In [1]: import numpy as np

In [2]: np.set_printoptions(precision=4, suppress=True, linewidth=120, sign=" ")

In [3]: E = np.load("x.npy")

In [4]: print(E)
[[ 10  15   0   8  12   0]
 [-10 -10   0  -8  -8   0]
 [ 20   5 -15  16   4 -12]
 [-14 -21   0 -16 -24   0]
 [ 14  14   0  16  16   0]
 [-28  -7  21 -32  -8  24]]

In [5]: x0 = np.array([2, 2, -3, -2, 1, 0])

In [6]: y = E @ x0

In [7]: beta, lr = np.zeros(6), 1 / np.linalg.norm(E, 2) ** 2

In [8]: for i in range(40):
   ...:     beta -= lr * E.T @ (E @ beta - y)
   ...:     if i % 10 == 0: print(i, round(np.linalg.norm(E @ beta - y), 4))
   ...: 
0 23.3817
10 21.608
20 20.4718
30 19.4078

In [9]: beta
Out[9]: array([ 1.2648,  1.012 , -0.7179,  0.4593,  0.5955, -0.2849])

In [10]: round(np.linalg.norm(E, 2), 4)
Out[10]: np.float64(76.7373)

In [11]: round(float(np.linalg.norm(E, 1)), 4), round(np.linalg.norm(E, np.inf), 4)
Out[11]: (96.0, np.float64(120.0))

In [12]: print(np.round(np.linalg.norm(E, "nuc"), 4))
125.9069

In [13]: np.linalg.norm(E, axis=0)
Out[13]: array([ 42.1426,  32.187 ,  25.807 ,  43.8178,  33.4664,  26.8328])

In [14]: np.linalg.norm(E, axis=2)
AxisError: axis 2 is out of bounds for array of dimension 2


In [15]: cov = E.T @ E

In [16]: np.diag(cov)
Out[16]: array([ 1776,  1036,   666,  1920,  1120,   720])

In [17]: np.trace(cov), (E ** 2).sum()
Out[17]: (np.int64(7238), np.int64(7238))

In [18]: np.linalg.svd(E, compute_uv=False) ** 2
Out[18]: array([ 5888.6205,  1288.1435,    36.1957,    17.0178,     7.9179,     0.1046])

In [19]: np.linalg.eigvalsh(cov)[::-1]
Out[19]: array([ 5888.6205,  1288.1435,    36.1957,    17.0178,     7.9179,     0.1046])
